$ ipython --no-banner

In [1]: import numpy as np

In [2]: np.set_printoptions(precision=2, suppress=True, linewidth=200, sign=" ")

In [3]: tidy = lambda a: np.round(a, 2) + 0

In [4]: arr = np.load("m.npy")

In [5]: print(arr)
[[ 20  -5  -2 -16]
 [ -5  15  -3   9]
 [ -2  -3  14   8]
 [-16   9   8  20]]

In [6]: A2 = arr / np.linalg.norm(arr, axis=1, keepdims=True)

In [7]: cov = A2 @ A2.T

In [8]: print((np.abs(cov) > 0.9).astype(int))
[[ 1  0  0  1]
 [ 0  1  0  0]
 [ 0  0  1  0]
 [ 1  0  0  1]]

In [9]: print((cov - 2 * np.eye(4)).round(6).argmax(axis=1))
[ 2  3  3  1]

In [10]: r0 = np.array([-1, -1, -2])

In [11]: print(np.convolve(arr[3], r0))
[ 16   7  15 -46 -36 -40]

In [12]: print(np.array([np.convolve(row, r0, "same") for row in arr]))
[[-15 -33  28  20]
 [-10  -2 -36  -3]
 [  5  -7 -16 -36]
 [  7  15 -46 -36]]

In [13]: print(np.polyval(r0, arr[3]))
[-242  -92  -74 -422]

In [14]: rng = np.random.default_rng(90)

In [15]: idx = rng.permutation(4)

In [16]: A2 = arr[:, idx] * rng.choice([-1, 1], 4)

In [17]: print(A2)
[[ -5   2 -16 -20]
 [ 15   3   9   5]
 [ -3 -14   8   2]
 [  9  -8  20  16]]

In [18]: Uu, _, Vt = np.linalg.svd(arr.T @ A2)

In [19]: print(tidy(np.linalg.lstsq(arr, A2)[0]))
[[ 0.  0.  0. -1.]
 [ 1.  0.  0.  0.]
 [ 0. -1.  0.  0.]
 [ 0.  0.  1.  0.]]

In [20]: print(tidy(Uu @ Vt))
[[ 0.  0.  0. -1.]
 [ 1.  0.  0.  0.]
 [ 0. -1.  0.  0.]
 [ 0.  0.  1.  0.]]

In [21]: mat = np.loadtxt("run5.csv", delimiter=",")

In [22]: print(tidy(mat))
[[ 0.33  0.33  0.33  0.  ]
 [ 0.    0.5   0.    0.5 ]
 [ 0.    0.    1.    0.  ]
 [ 0.5   0.    0.    0.5 ]]

In [23]: proj = np.triu(np.array([[2, 0, 3, 2], [3, 3, 2, 1], [0, 1, 1, 0], [2, 2, 0, 2]]), 1) + np.eye(4)

In [24]: A2 = proj @ mat @ np.linalg.inv(proj)

In [25]: print(tidy(np.poly(A2)))
[ 1.   -2.33  1.92 -0.75  0.17]

In [26]: print(np.linalg.matrix_rank(A2))
4

In [27]: print(tidy(np.trace(A2)), tidy(np.trace(mat)))
2.33 2.33

In [28]: A2 = mat / np.linalg.norm(mat, axis=1, keepdims=True)

In [29]: cov = A2 @ A2.T

In [30]: print(tidy(cov))
[[ 1.    0.41  0.58  0.41]
 [ 0.41  1.    0.    0.5 ]
 [ 0.58  0.    1.    0.  ]
 [ 0.41  0.5   0.    1.  ]]

In [31]: print((cov - 2 * np.eye(4)).round(6).argmax(axis=1))
[ 2  3  0  1]

In [32]: print(tidy(np.degrees(np.arccos(np.clip(cov[0, 3], -1, 1)))))
65.91

In [33]: print(tidy(np.linalg.norm(A2, axis=1)))
[ 1.  1.  1.  1.]

In [34]: print(np.argwhere(np.triu(np.abs(cov) > 0.95, 1)))
[]

In [35]: J = np.array([[1, 0, 0], [-3, 1, 0], [-1, 4, 1]])

In [36]: print(J)
[[ 1  0  0]
 [-3  1  0]
 [-1  4  1]]

In [37]: cov = J.T @ J

In [38]: print(cov)
[[11 -7 -1]
 [-7 17  4]
 [-1  4  1]]

In [39]: print(np.diag(cov))
[ 11  17   1]

In [40]: print(tidy(np.linalg.svd(J, compute_uv=False) ** 2))
[ 22.33   6.66   0.01]

In [41]: print(np.trace(cov), (J ** 2).sum())
29 29

In [42]: feats = np.array([[-0.62, 2.1, 2.05],
    ...:     [0.44, -2.81, -0.94],
    ...:     [-2.76, 1.15, -0.3],
    ...:     [2.53, 0.66, -1.47],
    ...:     [2.3, -0.6, -1.83],
    ...:     [-0.45, -2.49, -1.62],
    ...:     [-0.99, -2.67, 0.94],
    ...:     [-2.33, -1.16, 1.49],
    ...:     [-2.21, 1.36, -1.5],
    ...:     [-0.8, -0.58, -2.83],
    ...:     [0.23, 1.87, 2.34],
    ...:     [2.62, 1.39, -0.43],
    ...:     [2.34, -1.29, -1.36],
    ...:     [1.64, 2.51, -0.07],
    ...:     [0.76, 0.61, -2.84],
    ...:     [0.65, -0.45, -2.89]])

In [43]: Xc = (feats - feats.mean(axis=0)) / feats.std(axis=0)

In [44]: print(tidy(Xc.std(axis=0)))
[ 1.  1.  1.]

In [45]: print(np.argwhere(np.abs(Xc) > 2))
[]

In [46]: c = np.linalg.lstsq(np.delete(Xc, 1, axis=1), Xc[:, 1])[0]

In [47]: print(tidy(1 - np.var(Xc[:, 1] - np.delete(Xc, 1, axis=1) @ c)))
0.09

In [48]: Xc = feats - feats.mean(axis=0)

In [49]: V = np.linalg.svd(Xc)[2][:2]

In [50]: A2 = Xc - Xc @ V.T @ V

In [51]: print(tidy(np.linalg.norm(A2) / np.linalg.norm(Xc)))
0.44

In [52]: print(np.linalg.norm(A2, axis=1).round(6).argmax())
8

In [53]: cov = np.cov(feats, rowvar=False)

In [54]: print(np.argwhere(np.triu(np.abs(np.corrcoef(feats.T)) > 0.8, 1)))
[]

In [55]: A2 = np.array([[0], [2]])

In [56]: X = np.block([[np.zeros((2, 2)), A2], [A2.T, np.zeros((1, 1))]])

In [57]: print(X)
[[ 0.  0.  0.]
 [ 0.  0.  2.]
 [ 0.  2.  0.]]

In [58]: print(np.flatnonzero(np.linalg.matrix_power((X != 0) + (X.T != 0) + np.eye(3), 3)[1]))
[ 1  2]

In [59]: print(X @ X)
[[ 0.  0.  0.]
 [ 0.  4.  0.]
 [ 0.  0.  4.]]

In [60]: print(tidy(np.linalg.det(X)))
0.0

In [61]: print((X != 0).astype(int))
[[ 0  0  0]
 [ 0  0  1]
 [ 0  1  0]]

In [62]: Uu, s, Vt = np.linalg.svd(X)

In [63]: V = Vt[:(s > 1e-8).sum()]

In [64]: x0 = X[2] + 2 * X[0] + rng.integers(2) * np.eye(3)[2]

In [65]: print(x0)
[ 0.  2.  0.]

In [66]: print(np.allclose(V.T @ V @ x0, x0))
True

In [67]: print(np.linalg.matrix_rank(np.vstack([X, x0])))
2

In [68]: print(tidy(np.linalg.norm(x0 - V.T @ V @ x0)))
0.0

In [69]: data = np.loadtxt("test18.csv", delimiter=",")

In [70]: print(tidy(data))
[[ 0.48  1.88 -0.46]
 [-1.93  0.43 -0.28]
 [ 0.16 -0.52 -1.93]]

In [71]: idx = rng.permutation(3)

In [72]: print(idx)
[ 0  1  2]

In [73]: A2 = data[idx][:, idx]

In [74]: print(tidy(np.diag(A2)))
[ 0.48  0.43 -1.93]

In [75]: print(tidy(np.trace(A2)))
-1.01

In [76]: print(tidy(np.linalg.det(A2)), tidy(np.linalg.det(data[idx])))
-8.0 -8.0

In [77]: print(tidy(np.sort(np.abs(np.linalg.eigvals(A2)))))
[ 2.  2.  2.]

In [78]: print(tidy(A2))
[[ 0.48  1.88 -0.46]
 [-1.93  0.43 -0.28]
 [ 0.16 -0.52 -1.93]]

In [79]: r0 = np.array([-9, -4, -7, -6])

In [80]: g = np.array([0, -4, 2, 5])

In [81]: M = r0[:, None] + g[None, :]

In [82]: print(M)
[[ -9 -13  -7  -4]
 [ -4  -8  -2   1]
 [ -7 -11  -5  -2]
 [ -6 -10  -4  -1]]

In [83]: # null space of dimension 2

In [84]: proj = np.triu(np.array([[-4, 7, 5, -4], [9, 7, -9, 2], [-1, -2, 3, -7], [-4, 5, 8, -8]]), 1) + np.eye(4)

In [85]: A2 = proj @ M @ np.linalg.inv(proj)

In [86]: print(np.linalg.matrix_rank(A2))
2

In [87]: print(tidy(np.poly(A2)))
[  1.  23.  34.   0.   0.]

In [88]: print(proj @ M - M @ proj)
[[-39.  -8. -95. -58.]
 [ 51. 107. -15.   2.]
 [ 42. 119. -36. -34.]
 [  0.  42. -60. -32.]]
